>>> import numpy as np
>>> np.set_printoptions(precision=2, suppress=True, linewidth=140, sign=" ")
>>> tidy = lambda a: np.round(a, 2) + 0
>>> r0 = np.array([1, 8, 1, 6, 1, 7]) + 0.5
>>> mat = np.outer(r0, r0) / (r0 @ r0)
>>> tidy(mat)
array([[ 0.01,  0.07,  0.01,  0.05,  0.01,  0.06],
       [ 0.07,  0.41,  0.07,  0.31,  0.07,  0.36],
       [ 0.01,  0.07,  0.01,  0.05,  0.01,  0.06],
       [ 0.05,  0.31,  0.05,  0.24,  0.05,  0.27],
       [ 0.01,  0.07,  0.01,  0.05,  0.01,  0.06],
       [ 0.06,  0.36,  0.06,  0.27,  0.06,  0.32]])
>>> vec = np.array([3, -3, 2, 1, 2, 0])
>>> h1 = np.maximum(mat @ vec, 0)
>>> np.maximum(mat @ (3 * vec), 0)
array([ 0.,  0.,  0.,  0.,  0.,  0.])
>>> np.flatnonzero(h1 > 1e-9)
array([], dtype=int64)
>>> A = np.maximum(np.array([[4],
...     [1],
...     [2],
...     [1],
...     [5],
...     [4],
...     [0],
...     [2],
...     [4],
...     [4],
...     [3],
...     [0],
...     [5],
...     [5],
...     [0],
...     [4],
...     [1],
...     [5],
...     [0],
...     [2],
...     [1],
...     [2],
...     [5],
...     [2],
...     [3],
...     [2],
...     [4],
...     [4],
...     [4]]) @ np.array([[3, 3, 0]]) + np.array([0, -3, -2]), 0)
>>> A
array([[ 12,   9,   0],
       [  3,   0,   0],
       [  6,   3,   0],
       [  3,   0,   0],
       [ 15,  12,   0],
       [ 12,   9,   0],
       [  0,   0,   0],
       [  6,   3,   0],
       [ 12,   9,   0],
       [ 12,   9,   0],
       [  9,   6,   0],
       [  0,   0,   0],
       [ 15,  12,   0],
       [ 15,  12,   0],
       [  0,   0,   0],
       [ 12,   9,   0],
       [  3,   0,   0],
       [ 15,  12,   0],
       [  0,   0,   0],
       [  6,   3,   0],
       [  3,   0,   0],
       [  6,   3,   0],
       [ 15,  12,   0],
       [  6,   3,   0],
       [  9,   6,   0],
       [  6,   3,   0],
       [ 12,   9,   0],
       [ 12,   9,   0],
       [ 12,   9,   0]])
>>> U, s, Vt = np.linalg.svd(A)
>>> np.argmax(s[:-1] / (s[1:] + 1e-6)) + 1
np.int64(2)
>>> tidy(s)
array([ 64.51,   4.9 ,   0.  ])
>>> A2 = U[:, :2] @ np.diag(s[:2]) @ Vt[:2]
>>> tidy(np.linalg.norm(A - A2) / np.linalg.norm(A))
np.float64(0.0)
>>> np.linalg.matrix_rank(A, rtol=0.05)
np.int64(2)
>>> np.abs(np.diag(np.linalg.qr(A)[1])) > 1e-9
array([ True,  True, False])
>>> np.unique(A.round(6), axis=0).shape
(6, 3)
>>> tidy(np.trace(np.linalg.pinv(A) @ A))
np.float64(2.0)
>>> W0 = np.loadtxt("m.csv", delimiter=",")
>>> W0
array([[  0.,  -2.,   2.],
       [ -2.,  -4.,   4.],
       [  2.,   3.,  -2.],
       [  1.,   0.,   2.],
       [-10., -22.,  22.]])
>>> vec = np.array([3, 7, 3])
>>> target = W0 @ vec
>>> target
array([  -8.,  -22.,   21.,    9., -118.])
>>> rng = np.random.default_rng(67)
>>> target = target + 0.02 * rng.normal(size=5)
>>> tidy(target)
array([  -8.01,  -22.  ,   21.  ,    8.99, -117.97])
>>> beta, *_ = np.linalg.lstsq(W0, target)
>>> beta.round()
array([ 3.,  7.,  3.])
>>> tidy(beta)
array([ 2.99,  7.01,  3.  ])
>>> tidy(np.linalg.norm(target - W0 @ beta))
np.float64(0.01)
>>> P = W0 @ np.linalg.solve(W0.T @ W0, W0.T)
>>> tidy(np.linalg.eigvalsh(P))
array([ 0.,  0.,  1.,  1.,  1.])
>>> np.allclose(P @ P, P)
True
>>> tidy((np.eye(5) - P) @ W0)
array([[ 0.,  0.,  0.],
       [ 0.,  0.,  0.],
       [ 0.,  0.,  0.],
       [ 0.,  0.,  0.],
       [ 0.,  0.,  0.]])
>>> tidy(np.diag(P))
array([ 0.95,  0.07,  0.23,  0.81,  0.95])
>>> tidy(np.trace(P))
np.float64(3.0)
>>> np.linalg.matrix_rank(W0, rtol=0.1)
np.int64(1)
>>> np.argsort(-np.linalg.norm(W0, axis=0).round(6), kind="stable")[:3]
array([ 1,  2,  0])
>>> tidy(np.abs(np.linalg.svd(W0)[2][-1]))
array([ 0.61,  0.68,  0.4 ])
>>> Q = W0.astype(float).copy()
>>> for j in range(3):
...     Q[:, j] -= Q[:, :j] @ (Q[:, :j].T @ Q[:, j])
...     Q[:, j] /= np.linalg.norm(Q[:, j])
... 
>>> tidy(Q.T @ W0)
array([[ 10.44,  22.41, -22.03],
       [  0.  ,   3.26,  -4.98],
       [  0.  ,   0.  ,   1.39]])
>>> tidy(Q)
array([[ 0.  , -0.61, -0.76],
       [-0.19,  0.09,  0.16],
       [ 0.19, -0.4 ,  0.18],
       [ 0.1 , -0.66,  0.6 ],
       [-0.96, -0.16,  0.06]])
>>> A2 = W0 + rng.integers(-2, 3, (5, 1)) @ rng.integers(-2, 3, (1, 3))
>>> A2
array([[ -1.,  -2.,   0.],
       [ -2.,  -4.,   4.],
       [  0.,   3.,  -6.],
       [  2.,   0.,   4.],
       [ -8., -22.,  26.]])
>>> np.abs(A2 - W0).sum(axis=1)
array([ 3.,  0.,  6.,  3.,  6.])
>>> np.linalg.matrix_rank(A2 - W0, tol=1e-8)
np.int64(1)
>>> tidy(np.linalg.svd(A2 - W0, compute_uv=False))
array([ 7.07,  0.  ,  0.  ])
>>> X = np.load("dump.npy")
>>> X
array([[-1.08, 23.63, 19.64, -1.15],
       [ 1.03, 23.72, 20.4 ,  0.2 ],
       [-0.12, 24.23, 20.34,  0.5 ],
       [-0.16, 24.51, 20.06,  0.27],
       [-0.98, 24.35, 21.76,  1.46],
       [-0.74, 25.21, 20.89,  0.07],
       [-0.58, 25.7 , 19.85,  1.13],
       [ 1.39, 26.39, 18.95,  0.01],
       [ 0.01, 25.05, 19.56, -0.69],
       [ 0.29, 24.48, 20.4 , -1.3 ],
       [-1.29, 23.48, 19.81,  0.76],
       [ 0.89, 25.2 , 21.93, -0.42],
       [ 1.15, 24.65, 19.8 , -0.54],
       [-2.56, 24.4 , 20.86,  0.44],
       [ 0.24, 27.44, 19.28, -0.09],
       [-2.86, 25.97, 19.52,  0.81],
       [ 0.32, 24.83, 18.15, -1.08],
       [ 0.84, 24.44, 21.37,  0.36],
       [-0.65, 23.12, 19.66,  0.29],
       [ 0.84, 25.22, 19.06, -1.  ]])
>>> basis = X[[8, 4]].astype(float)
>>> for _ in range(5):
...     z = np.linalg.norm(X[:, None] - basis, axis=-1).argmin(axis=1)
...     basis = np.array([X[z == j].mean(axis=0) for j in range(2)])
... 
>>> z
array([ 1,  0,  1,  1,  1,  1,  1,  0,  0,  0,  1,  0,  0,  1,  0,  1,  0,  0,  1,  0])
>>> np.abs(basis[1] - basis[0]).argmax()
np.int64(0)
>>> z = rng.integers(0, 2, 4)
>>> J = np.triu((z[:, None] == z) & (rng.random((4, 4)) < 0.8), 1).astype(int)
>>> J += J.T
>>> J
array([[ 0,  0,  0,  0],
       [ 0,  0,  1,  0],
       [ 0,  1,  0,  0],
       [ 0,  0,  0,  0]])
>>> J.sum(axis=0)
array([ 0,  1,  1,  0])
>>> J @ J
array([[ 0,  0,  0,  0],
       [ 0,  1,  0,  0],
       [ 0,  0,  1,  0],
       [ 0,  0,  0,  0]])
>>> np.trace(J @ J @ J) // 6
np.int64(0)
>>> low = np.diag(J.sum(axis=1)) - J
>>> tidy(np.linalg.eigvalsh(low))
array([ 0.,  0.,  0.,  2.])
>>> feats = np.load("test18.npy")
>>> feats
array([[ 1,  0,  0,  0],
       [ 0,  0,  0,  1],
       [ 0,  1,  0,  0],
       [ 0,  0,  1,  0]])
>>> vec = np.array([2, 0, 0, -1])
>>> feats.T @ (feats @ vec)
array([ 2,  0,  0, -1])
>>> 4 - np.linalg.matrix_rank(feats - np.eye(4), tol=1e-8)
np.int64(2)
>>> tidy(np.abs(np.linalg.eigvals(feats)))
array([ 1.,  1.,  1.,  1.])
>>> tidy(np.linalg.inv(feats))
array([[ 1.,  0.,  0.,  0.],
       [ 0.,  0.,  1.,  0.],
       [ 0.,  0.,  0.,  1.],
       [ 0.,  1.,  0.,  0.]])
>>> tidy(np.sort(np.abs(np.degrees(np.angle(np.linalg.eigvals(feats))))))
array([   0.,    0.,  120.,  120.])
>>> data = np.load("sample18.npy")
>>> data
array([[ 1, -2,  4],
       [ 1, -1,  1],
       [ 1,  0,  0],
       [ 1,  1,  1]])
>>> P = data @ np.linalg.solve(data.T @ data, data.T)
>>> tidy(np.linalg.eigvalsh(P))
array([ 0.,  1.,  1.,  1.])
>>> tidy(np.diag(P))
array([ 0.95,  0.55,  0.55,  0.95])
>>> np.linalg.matrix_rank(np.eye(4) - P)
np.int64(1)
>>> A2 = data[0, 0] * data[1:] - np.outer(data[1:, 0], data[0])
>>> A2
array([[ 0,  1, -3],
       [ 0,  2, -4],
       [ 0,  3, -3]])
>>> np.linalg.matrix_rank(A2), np.linalg.matrix_rank(data)
(np.int64(2), np.int64(3))
>>> M = np.loadtxt("block13.csv", delimiter=",")
>>> tidy(M)
array([[ 0.33,  0.33,  0.33,  0.  ],
       [ 0.5 ,  0.5 ,  0.  ,  0.  ],
       [ 0.  ,  0.  ,  1.  ,  0.  ],
       [ 0.5 ,  0.  ,  0.  ,  0.5 ]])
>>> U, s, Vt = np.linalg.svd(M)
>>> tidy(s)
array([ 1.09,  0.92,  0.54,  0.  ])
>>> np.argmax(s[:-1] / (s[1:] + 1e-6)) + 1
np.int64(3)
>>> A2 = U[:, :3] @ np.diag(s[:3]) @ Vt[:3]
>>> np.linalg.matrix_rank(M, rtol=0.05)
np.int64(3)
>>> tidy(np.linalg.norm(M - A2, 2)), tidy(s[3])
(np.float64(0.0), np.float64(0.0))
>>> tidy(A2)
array([[ 0.33,  0.33,  0.33,  0.  ],
       [ 0.5 ,  0.5 ,  0.  ,  0.  ],
       [ 0.  ,  0.  ,  1.  ,  0.  ],
       [ 0.5 ,  0.  ,  0.  ,  0.5 ]])
>>> np.linalg.matrix_rank(A2)
np.int64(3)
>>> tidy(np.abs(M - A2).max())
np.float64(0.0)
>>> A2 = np.array([[-2, 0, -2], [0, 2, -1], [3, -2, -3], [0, 2, 0]])
>>> tidy(M @ A2)
array([[ 0.33,  0.  , -2.  ],
       [-1.  ,  1.  , -1.5 ],
       [ 3.  , -2.  , -3.  ],
       [-1.  ,  1.  , -1.  ]])
>>> tidy(A2.T @ M.T)
array([[ 0.33, -1.  ,  3.  , -1.  ],
       [ 0.  ,  1.  , -2.  ,  1.  ],
       [-2.  , -1.5 , -3.  , -1.  ]])
>>> np.linalg.matrix_rank(np.vstack([M, A2.T]))
np.int64(4)
>>> tidy(np.einsum("ij,ij->i", M, M))
array([ 0.33,  0.5 ,  1.  ,  0.5 ])
>>> rk = np.linalg.matrix_rank(M)
>>> rk
np.int64(3)
>>> null = np.linalg.svd(M)[2][rk:].T
>>> tidy(null[:, 0] / null[np.abs(null[:, 0]).round(6).argmax(), 0])
array([ 1., -1.,  0., -1.])
>>> tidy(null @ null.T)
array([[ 0.33, -0.33,  0.  , -0.33],
       [-0.33,  0.33,  0.  ,  0.33],
       [ 0.  ,  0.  ,  0.  ,  0.  ],
       [-0.33,  0.33,  0.  ,  0.33]])
>>> [int(np.linalg.matrix_rank(M[:i])) for i in range(1, len(M) + 1)]
[1, 2, 2, 3]
>>> [int(np.linalg.matrix_rank(np.delete(M, i, axis=0))) for i in range(4)]
[3, 3, 3, 2]
>>> tidy(np.trace(np.linalg.pinv(M) @ M))
np.float64(3.0)
>>> tidy(M @ np.linalg.pinv(M) @ M)
array([[ 0.33,  0.33,  0.33,  0.  ],
       [ 0.5 ,  0.5 ,  0.  ,  0.  ],
       [ 0.  ,  0.  ,  1.  ,  0.  ],
       [ 0.5 ,  0.  ,  0.  ,  0.5 ]])
>>> np.unique(M.round(6), axis=0).shape
(4, 4)
>>> np.linalg.lstsq(M[:-1].T, M[-1])[2]
np.int32(2)
>>> np.allclose(M[:-1].T @ np.linalg.lstsq(M[:-1].T, M[-1])[0], M[-1])
False
>>> np.abs(np.diag(np.linalg.qr(M)[1])) > 1e-9
array([ True,  True,  True, False])
>>> tidy(np.linalg.svd(M, compute_uv=False))
array([ 1.09,  0.92,  0.54,  0.  ])
>>> M.shape
(4, 4)
>>> np.abs(M).max()
np.float64(1.0)
>>> np.linalg.matrix_rank(M)
np.int64(3)
>>> np.unravel_index(np.abs(M).argmax(), M.shape)
(np.int64(2), np.int64(2))
